% python3 -q
>>> import numpy as np
>>> np.set_printoptions(suppress=True, linewidth=160)
>>> M = np.loadtxt("dump.csv", delimiter=",")
>>> print(M.round(3))
[[ 0.424 -0.411 -0.274]
 [-0.411  0.706 -0.196]
 [-0.274 -0.196  0.869]]
>>> vals, evecs = np.linalg.eigh(M)
>>> print(np.round(evecs.T @ M @ evecs, 3) + 0)
[[0. 0. 0.]
 [0. 1. 0.]
 [0. 0. 1.]]
>>> print(np.round(evecs.T @ evecs, 3) + 0)
[[1. 0. 0.]
 [0. 1. 0.]
 [0. 0. 1.]]
>>> print(np.unique(vals.round(6) + 0, return_counts=True)[1])
[1 2]
>>> print(np.round(np.linalg.eigvalsh(M @ M), 3) + 0)
[0. 1. 1.]
>>> print(round(float(vals.sum()), 3), round(float(np.trace(M)), 3))
2.0 2.0
>>> print(np.round(np.linalg.det(2 * M), 3), round(np.linalg.det(M), 3))
-0.0 -0.0
>>> print(np.round(np.kron(np.eye(2, dtype=int), M), 3))
[[ 0.424 -0.411 -0.274  0.    -0.    -0.   ]
 [-0.411  0.706 -0.196 -0.     0.    -0.   ]
 [-0.274 -0.196  0.869 -0.    -0.     0.   ]
 [ 0.    -0.    -0.     0.424 -0.411 -0.274]
 [-0.     0.    -0.    -0.411  0.706 -0.196]
 [-0.    -0.     0.    -0.274 -0.196  0.869]]
>>> print(np.round(np.linalg.eigvals(M).sum().real, 3))
2.0
>>> print(round(np.einsum("ij,ji->", M, M), 3))
2.0
>>> print(np.round(np.diff(M, axis=0), 3))
[[-0.836  1.117  0.078]
 [ 0.137 -0.902  1.065]]
>>> print(np.unravel_index(np.abs(M).argmax(), M.shape))
(np.int64(2), np.int64(2))
>>> print(round(np.abs(M).max(), 3))
0.869
>>> X = np.tril(np.array([[0, 0, 3, 1], [3, 2, 2, 1], [2, 3, 0, 0], [1, 0, 3, 0]]), -1) + np.eye(4, dtype=int)
>>> print(X)
[[1 0 0 0]
 [3 1 0 0]
 [2 3 1 0]
 [1 0 3 1]]
>>> M2 = np.array([[-1, -1, -2], [-3, -2, 0]])
>>> basis = np.kron(M2, X)
>>> print(basis.shape)
(8, 12)
>>> print(round(float(np.linalg.norm(basis, 2)), 3), round(float(np.linalg.norm(M2, 2) * np.linalg.norm(X, 2)), 3))
19.497 19.497
>>> vals, evecs = np.linalg.eigh(M)
>>> x0 = np.array([1, -3, -3])
>>> print(np.round(np.linalg.eigvalsh(M[1:, 1:]), 3))
[0.576 1.   ]
>>> print(np.round(np.abs(M).sum(axis=1).max(), 3), round(np.abs(vals).max(), 3))
1.339 1.0
>>> print(np.linalg.matrix_rank(M, rtol=0.1))
2
>>> print(np.argsort(-np.linalg.norm(M, axis=0).round(6), kind="stable")[:3])
[2 1 0]
>>> print([round(float(x), 3) for x in np.linalg.svd(M, compute_uv=False)[:3]])
[1.0, 1.0, 0.0]
>>> print(np.linalg.cond(M) > 100)
True
>>> print(round(float(np.linalg.norm(M, 2) / np.linalg.norm(M)), 3))
0.707
>>> print((X + X.T) / 2)
[[1.  1.5 1.  0.5]
 [1.5 1.  1.5 0. ]
 [1.  1.5 1.  1.5]
 [0.5 0.  1.5 1. ]]
>>> print(round(float(np.abs(np.linalg.eigvals(X)).max()), 3))
1.0
>>> print((X - X.T) / 2)
[[ 0.  -1.5 -1.  -0.5]
 [ 1.5  0.  -1.5  0. ]
 [ 1.   1.5  0.  -1.5]
 [ 0.5  0.   1.5  0. ]]
>>> print(X @ X)
[[ 1  0  0  0]
 [ 6  1  0  0]
 [13  6  1  0]
 [ 8  9  6  1]]
>>> print(np.allclose(X, X.T))
False
>>> f = np.array([1, -2])
>>> print(np.array([np.convolve(row, f, "same") for row in X]))
[[ 1 -2  0  0]
 [ 3 -5 -2  0]
 [ 2 -1 -5 -2]
 [ 1 -2  3 -5]]
>>> print(np.polyval(f, X[2]))
[ 0  1 -1 -2]
>>> K = np.load("a.npy")
>>> print(K)
[[ 0  0  6  0]
 [ 0  0 16  0]
 [-3  0 -3  0]
 [-8  0 -8  0]]
>>> x0 = np.array([2, -3, 1, 3])
>>> a = np.maximum(K @ x0, 0)
>>> print(K * (a > 1e-9)[:, None])
[[ 0  0  6  0]
 [ 0  0 16  0]
 [ 0  0  0  0]
 [ 0  0  0  0]]
>>> print(np.maximum(K @ (3 * x0), 0))
[18 48  0  0]
>>> print(np.round(np.tanh(K @ x0), 3))
[ 1.  1. -1. -1.]
>>> print(a)
[ 6 16  0  0]
>>> print(np.flatnonzero(a > 1e-9))
[0 1]
>>> print(np.maximum(K @ x0, 0) - np.maximum(-K @ x0, 0))
[  6  16  -9 -24]
>>> print(np.allclose(K[:-1].T @ np.linalg.lstsq(K[:-1].T, K[-1])[0], K[-1]))
True
>>> print(np.round(np.trace(np.linalg.pinv(K) @ K), 3))
2.0
>>> print(np.abs(np.diag(np.linalg.qr(K)[1])) > 1e-9)
[ True False  True False]
>>> print(np.linalg.lstsq(K[:-1].T, K[-1])[2])
2
>>> U, s, vt = np.linalg.svd(K, full_matrices=False)
>>> print(np.abs(U[:, 0]).round(6).argmax())
1
>>> print(np.round(np.abs(vt[0]), 3))
[0.23  0.    0.973 0.   ]
>>> print(round(np.sqrt((s ** 2).sum()), 3), round(np.linalg.norm(K), 3))
20.928 20.928
>>> print(np.allclose(U * s @ vt, K))
True
>>> print(np.round(np.cumsum(s ** 2) / np.sum(s ** 2), 3))
[0.873 1.    1.    1.   ]
>>> print((s > 1e-8).sum())
2
>>> rk = np.linalg.matrix_rank(K)
>>> print(rk)
2
>>> N = np.linalg.svd(K)[2][rk:].T
>>> print([int(np.linalg.matrix_rank(K[:i])) for i in range(1, len(K) + 1)])
[1, 1, 2, 2]
>>> print(np.linalg.matrix_rank(K.T @ K), np.linalg.matrix_rank(K @ K.T))
2 2
>>> print([int(np.linalg.matrix_rank(np.delete(K, i, axis=0))) for i in range(4)])
[2, 2, 2, 2]
>>> J = np.load("mat.npy")
>>> print(J)
[[0 1 0 1 0 0]
 [1 0 0 0 0 0]
 [0 0 0 0 1 1]
 [1 0 0 0 0 0]
 [0 0 1 0 0 1]
 [0 0 1 0 1 0]]
>>> print(np.abs(np.diag(np.linalg.qr(J)[1])) > 1e-9)
[ True  True  True False  True  True]
>>> print(round(np.trace(np.linalg.pinv(J) @ J), 3))
5.0
>>> print(np.linalg.lstsq(J[:-1].T, J[-1])[2])
4
>>> print(np.round(J @ np.linalg.pinv(J) @ J, 3) + 0)
[[0. 1. 0. 1. 0. 0.]
 [1. 0. 0. 0. 0. 0.]
 [0. 0. 0. 0. 1. 1.]
 [1. 0. 0. 0. 0. 0.]
 [0. 0. 1. 0. 0. 1.]
 [0. 0. 1. 0. 1. 0.]]
>>> U, s, vt = np.linalg.svd(J)
>>> evecs = vt[:(s > 1e-8).sum()]
>>> rng = np.random.default_rng(538)
>>> x0 = J[3] + -2 * J[5] + rng.integers(2) * np.eye(6)[1]
>>> print(x0)
[ 1.  0. -2.  0. -2.  0.]
>>> print(np.linalg.matrix_rank(np.vstack([J, x0])))
5
>>> print(np.round(evecs.T @ evecs, 3) + 0)
[[1.  0.  0.  0.  0.  0. ]
 [0.  0.5 0.  0.5 0.  0. ]
 [0.  0.  1.  0.  0.  0. ]
 [0.  0.5 0.  0.5 0.  0. ]
 [0.  0.  0.  0.  1.  0. ]
 [0.  0.  0.  0.  0.  1. ]]
>>> print(np.allclose(evecs.T @ evecs @ x0, x0))
True
>>> z = rng.permutation(6)
>>> print(z)
[4 0 1 2 5 3]
>>> M2 = J[z][:, z]
>>> print(round(float(np.linalg.det(M2)), 3), np.round(np.linalg.det(J[z]), 3))
0.0 0.0
>>> print(np.round(np.sort(np.abs(np.linalg.eigvals(M2))), 3) + 0)
[0.    1.    1.    1.414 1.414 2.   ]
>>> F = np.load("m.npy")
>>> print(F)
[[ 0  0  0]
 [-1  1  3]]
>>> U, s, vt = np.linalg.svd(F)
>>> print(np.argmax(s[:-1] / (s[1:] + 1e-6)) + 1)
1
>>> print(s.round(3))
[3.317 0.   ]
>>> M2 = U[:, :1] @ np.diag(s[:1]) @ vt[:1]
>>> print(np.linalg.matrix_rank(F, rtol=0.05))
1
>>> print(round(np.abs(F - M2).max(), 3))
0.0
>>> print(np.linalg.matrix_rank(M2))
1
>>> print(M2.round(3))
[[ 0.  0.  0.]
 [-1.  1.  3.]]
>>> M2 = np.array([[-5, 9, -9], [-5, 1, -5]])
>>> basis = np.kron(M2, F)
>>> print(np.linalg.matrix_rank(basis))
2
>>> print(basis)
[[  0   0   0   0   0   0   0   0   0]
 [  5  -5 -15  -9   9  27   9  -9 -27]
 [  0   0   0   0   0   0   0   0   0]
 [  5  -5 -15  -1   1   3   5  -5 -15]]
>>> m1 = np.array([[-4, 0, -2, 10, 0, 5],
...     [-4, 0, 0, 10, 0, 0],
...     [0, 0, -2, 0, 0, 5],
...     [4, 0, 2, 4, 0, 2],
...     [4, 0, 0, 4, 0, 0],
...     [0, 0, 2, 0, 0, 2]])
>>> U, s, vt = np.linalg.svd(m1)
>>> print(np.argmax(s[:-1] / (s[1:] + 1e-6)) + 1)
4
>>> print(s.round(3) + 0)
[16.226  7.425  6.532  2.989  0.     0.   ]
>>> M2 = U[:, :4] @ np.diag(s[:4]) @ vt[:4]
>>> print(M2.round(3) + 0)
[[-4.  0. -2. 10.  0.  5.]
 [-4.  0.  0. 10.  0.  0.]
 [ 0.  0. -2.  0.  0.  5.]
 [ 4.  0.  2.  4.  0.  2.]
 [ 4.  0.  0.  4.  0.  0.]
 [ 0.  0.  2.  0.  0.  2.]]
>>> print(np.unique(m1.round(6), axis=0).shape)
(6, 6)
>>> print(np.allclose(m1[:-1].T @ np.linalg.lstsq(m1[:-1].T, m1[-1])[0], m1[-1]))
True
>>> print(round(float(np.trace(np.linalg.pinv(m1) @ m1)), 3))
4.0
>>> print(np.round(m1 @ np.linalg.pinv(m1) @ m1, 3) + 0)
[[-4.  0. -2. 10.  0.  5.]
 [-4.  0.  0. 10.  0.  0.]
 [ 0.  0. -2.  0.  0.  5.]
 [ 4.  0.  2.  4.  0.  2.]
 [ 4.  0.  0.  4.  0.  0.]
 [ 0.  0.  2.  0.  0.  2.]]
>>> print(np.linalg.lstsq(m1[:-1].T, m1[-1])[2])
4
>>> f, g = m1[4], m1[3]
>>> print(f @ f)
32
>>> p = (f @ g) / (f @ f) * f
>>> print(p)
[4. 0. 0. 4. 0. 0.]
>>> print(g - p)
[0. 0. 2. 0. 0. 2.]
>>> print(np.round(np.linalg.norm(f + g) ** 2 + np.linalg.norm(f - g) ** 2, 3))
144.0
>>> rk = np.linalg.matrix_rank(m1)
>>> print(rk)
4
>>> N = np.linalg.svd(m1)[2][rk:].T
>>> print(np.round(m1 @ N, 3) + 0)
[[0. 0.]
 [0. 0.]
 [0. 0.]
 [0. 0.]
 [0. 0.]
 [0. 0.]]
>>> print(np.round(N @ N.T, 3) + 0)
[[0. 0. 0. 0. 0. 0.]
 [0. 1. 0. 0. 0. 0.]
 [0. 0. 0. 0. 0. 0.]
 [0. 0. 0. 0. 0. 0.]
 [0. 0. 0. 0. 1. 0.]
 [0. 0. 0. 0. 0. 0.]]
>>> x0 = np.array([-2, -2, 2, -2, 1, -1])
>>> a = np.maximum(m1 @ x0, 0)
>>> print(np.maximum(m1 @ x0, 0) - np.maximum(-m1 @ x0, 0))
[-21 -12  -9 -14 -16   2]
>>> print(m1 * (a > 1e-9)[:, None])
[[0 0 0 0 0 0]
 [0 0 0 0 0 0]
 [0 0 0 0 0 0]
 [0 0 0 0 0 0]
 [0 0 0 0 0 0]
 [0 0 2 0 0 2]]
>>> mat = np.load("layer15.npy")
>>> print(mat.round(3))
[[-2.361 -0.322 -0.692  1.596  0.547]
 [ 1.367 -1.317 -1.114  1.673 -1.165]
 [-0.124 -2.159 -0.964 -1.434  1.157]
 [ 0.745 -0.792  1.9    1.195  1.667]
 [ 0.994  1.37  -1.656  0.414  1.796]]
>>> print(np.round(mat.T @ mat, 3) + 0)
[[9. 0. 0. 0. 0.]
 [0. 9. 0. 0. 0.]
 [0. 0. 9. 0. 0.]
 [0. 0. 0. 9. 0.]
 [0. 0. 0. 0. 9.]]
>>> print(np.round(np.linalg.norm(mat, axis=0), 3))
[3. 3. 3. 3. 3.]
>>> print(np.round(np.linalg.svd(mat, compute_uv=False), 3))
[3. 3. 3. 3. 3.]
>>> print(np.round(mat @ mat.T, 3) + 0)
[[9. 0. 0. 0. 0.]
 [0. 9. 0. 0. 0.]
 [0. 0. 9. 0. 0.]
 [0. 0. 0. 9. 0.]
 [0. 0. 0. 0. 9.]]
>>> f = np.array([0, 0, 1, 1, -2])
>>> M2 = mat + np.outer(f, np.eye(5)[2])
>>> print(np.linalg.matrix_rank(np.linalg.inv(M2) - np.linalg.inv(mat), tol=1e-8))
1
>>> print(np.round(np.linalg.det(M2) / np.linalg.det(mat), 3), round(float(1 + np.linalg.solve(mat, f)[2]), 3))
1.472 1.472
>>> print(M2.round(3))
[[-2.361 -0.322 -0.692  1.596  0.547]
 [ 1.367 -1.317 -1.114  1.673 -1.165]
 [-0.124 -2.159  0.036 -1.434  1.157]
 [ 0.745 -0.792  2.9    1.195  1.667]
 [ 0.994  1.37  -3.656  0.414  1.796]]
>>> print(np.linalg.matrix_rank(M2 - mat))
1
>>> f, g = mat[3], mat[1]
>>> print(np.round(f @ g, 3))
-0.0
>>> print(round(float(f @ f), 3))
9.0
>>> p = (f @ g) / (f @ f) * f
>>> print(round(float((g - p) @ f), 3))
-0.0
>>> print(np.round(g - p, 3))
[ 1.367 -1.317 -1.114  1.673 -1.165]
>>> P = np.triu(np.array([[-6, 2, 2, 7, -6],
...     [-1, -7, 8, -1, -8],
...     [-9, -1, -6, -7, -2],
...     [-8, 9, 8, 5, 5],
...     [2, -8, 4, 0, -7]]), 1) + np.eye(5)
>>> M2 = P @ mat @ np.linalg.inv(P)
>>> print(round(np.linalg.det(M2), 3))
243.0
>>> print(np.linalg.matrix_rank(M2))
5
>>> print(round(np.trace(M2), 3), round(float(np.trace(mat)), 3))
-1.651 -1.651
>>> A = np.load("run12.npy")
>>> print(A)
[[-0.419  1.283  1.815]
 [ 3.212  1.566  4.33 ]
 [-1.494  2.302  1.438]
 [ 5.21   1.517  5.645]
 [-0.751  2.177  1.891]
 [ 2.781  1.145  3.903]
 [ 3.453  1.599  4.502]
 [ 0.488  1.32   2.432]
 [-3.168  0.9   -0.145]
 [ 4.677  2.193  5.515]
 [-5.689  0.464 -1.971]
 [-2.355  0.309  0.2  ]
 [ 2.731  1.537  4.   ]]
>>> O, R = np.linalg.qr(A)
>>> print(R.round(3))
[[11.731  2.123  9.76 ]
 [ 0.    -5.083 -7.184]
 [ 0.     0.     2.111]]
>>> print(O.shape, R.shape)
(13, 3) (3, 3)
>>> print(np.allclose(R.T @ R, A.T @ A))
True
>>> print(np.round(O @ R, 3))
[[-0.419  1.283  1.815]
 [ 3.212  1.566  4.33 ]
 [-1.494  2.302  1.438]
 [ 5.21   1.517  5.645]
 [-0.751  2.177  1.891]
 [ 2.781  1.145  3.903]
 [ 3.453  1.599  4.502]
 [ 0.488  1.32   2.432]
 [-3.168  0.9   -0.145]
 [ 4.677  2.193  5.515]
 [-5.689  0.464 -1.971]
 [-2.355  0.309  0.2  ]
 [ 2.731  1.537  4.   ]]
>>> print(np.round(np.trace(O @ O.T), 3))
3.0
>>> print(np.round(O.T @ O, 3) + 0)
[[1. 0. 0.]
 [0. 1. 0.]
 [0. 0. 1.]]
>>> print(np.round(np.abs(np.diag(R)), 3))
[11.731  5.083  2.111]
